$ python -q
>>> import numpy as np
>>> import numpy.linalg as la
>>> np.set_printoptions(precision=2, suppress=True, linewidth=200)
>>> A = np.load("mat.npy")
>>> print(A)
[[-0.2  -0.5  -2.1   0.44 -0.5  -0.1   0.8  -1.6  -1.7   0.1   1.1 ]
 [-0.5  -0.5  -0.7   1.69  0.   -0.1  -0.4  -0.9   0.4  -1.9   0.8 ]
 [-1.5   1.3  -0.5   4.54  0.5  -1.1  -1.   -0.2  -1.6  -1.    0.1 ]
 [ 0.8  -2.5  -1.3  -2.31  0.4   1.5   0.   -0.7   0.1   1.5  -0.1 ]
 [ 1.7  -2.5   1.8  -5.02 -0.9  -0.4   1.2  -0.3  -0.4  -1.3  -1.5 ]
 [ 0.4   0.6   0.9  -1.09  0.4   1.9  -0.6  -0.3  -0.2   0.2  -0.7 ]
 [-1.3   0.9   1.    3.99 -0.8   2.2   0.6  -0.4  -1.    0.2   1.1 ]
 [ 1.3   0.2   1.   -3.95 -1.5  -1.4  -1.   -0.4   0.6  -0.7   0.8 ]
 [ 0.1   0.2  -0.5  -0.3  -0.3   0.    0.   -0.4   1.4   1.6   2.2 ]
 [-0.4  -0.1   0.8   1.22  0.9  -1.   -1.3  -0.9   2.2   1.   -0.1 ]
 [-0.2  -0.9  -1.1   0.76 -1.6  -1.1   0.2  -0.6   1.    0.2   1.1 ]
 [ 0.1   1.1   0.1  -0.38 -0.6   0.   -0.7   0.9  -0.2   1.1  -0.8 ]
 [-0.9  -2.5  -0.3   2.56 -0.5  -0.5   1.2  -1.5   0.1   1.7   0.5 ]
 [ 0.9   1.5  -0.4  -2.69 -0.1  -0.1  -1.    0.4  -1.3  -0.4   0.3 ]
 [-0.3  -1.4  -0.6   0.84 -0.1  -2.3   2.5  -0.5  -1.   -0.5  -0.1 ]
 [-0.4   1.1   0.2   1.2  -0.3   0.4  -0.6  -0.9   0.7  -1.4   1.3 ]
 [ 1.5  -0.3   0.3  -4.52  2.4  -0.2  -0.1   0.7  -1.2  -2.3   1.  ]
 [-0.2  -0.1   0.9   0.59 -0.7   0.   -1.6   1.6   1.6  -0.2  -0.4 ]
 [-1.2  -0.7   0.3   3.54 -0.9  -0.4  -0.8  -0.9  -1.7  -1.    0.6 ]
 [-0.4   0.6  -0.3   1.26 -0.5  -0.6   0.9   0.7   0.1   0.6  -1.2 ]
 [-0.5   0.7  -0.5   1.51 -1.3   1.9   0.8   0.5   1.1  -1.    1.  ]
 [ 0.1   0.6  -0.4  -0.22 -1.6  -1.8   2.6   0.1  -0.1   1.4   0.4 ]
 [ 0.2  -0.4   1.2  -0.55  0.8  -0.4   0.1   1.   -0.6   0.4   0.7 ]
 [ 0.7   0.8   0.2  -2.17  0.4  -0.4  -1.7   0.4  -1.8   0.1   1.5 ]
 [ 0.8  -0.5   0.9  -2.49  0.4  -1.7   2.4  -0.6   0.1   0.9   0.4 ]
 [-1.6   2.1   0.7   4.94  0.9   0.3  -1.5  -1.   -0.3  -0.2  -1.4 ]
 [-0.3   0.8  -1.5   0.82 -0.6   2.   -1.9  -0.3  -0.5   0.    0.6 ]
 [ 1.5  -0.5   0.9  -4.62  0.   -0.6   1.7   2.   -0.5  -0.2   0.3 ]
 [ 0.3  -0.5   0.4  -1.05 -0.1   0.5  -0.4  -1.5   1.6   0.6  -0.2 ]
 [ 0.2   1.7  -0.4  -0.58 -1.4  -0.2  -1.5  -1.2  -1.4   0.5   1.2 ]
 [ 0.9  -0.8  -1.2  -2.81 -0.9   1.7  -0.3  -0.3  -0.1   0.    1.7 ]]
>>> print(round(la.norm(A[30] - A[17]), 2))
5.77
>>> print(round(float(la.norm(A) ** 2 / la.norm(A, 2) ** 2), 2))
2.18
>>> print(la.norm(A, axis=1).argmax())
4
>>> print(round(la.norm(A, 1), 2), np.round(la.norm(A, np.inf), 2))
64.65 17.02
>>> print(round(float(la.norm(A, "nuc")), 2))
64.67
>>> print(np.round(la.norm(A, 2), 2))
15.61
>>> print(np.round(la.norm(A[30], 1), 2), round(la.norm(A[30], np.inf), 2))
10.71 2.81
>>> E = np.load("w.npy")
>>> print(E)
[[-0.06  0.24  0.12  0.67 -0.31  0.61]
 [-0.45 -0.39  0.15 -0.24  0.48  0.58]
 [-0.42  0.66 -0.57 -0.14  0.19  0.06]
 [-0.77 -0.25  0.07  0.25 -0.31 -0.43]
 [ 0.1  -0.47 -0.71 -0.12 -0.44  0.24]
 [-0.13  0.25  0.36 -0.63 -0.59  0.2 ]]
>>> r0 = np.array([3, 0, 2, 3, 4, 3])
>>> M2 = E + np.outer(r0, np.eye(6)[1])
>>> print(la.matrix_rank(la.inv(M2) - la.inv(E), tol=1e-8))
1
>>> print(round(float(la.det(M2) / la.det(E)), 2), round(1 + la.solve(E, r0)[1], 2))
1.14 1.14
>>> print(la.matrix_rank(M2 - E))
1
>>> print(M2)
[[-0.06  3.24  0.12  0.67 -0.31  0.61]
 [-0.45 -0.39  0.15 -0.24  0.48  0.58]
 [-0.42  2.66 -0.57 -0.14  0.19  0.06]
 [-0.77  2.75  0.07  0.25 -0.31 -0.43]
 [ 0.1   3.53 -0.71 -0.12 -0.44  0.24]
 [-0.13  3.25  0.36 -0.63 -0.59  0.2 ]]
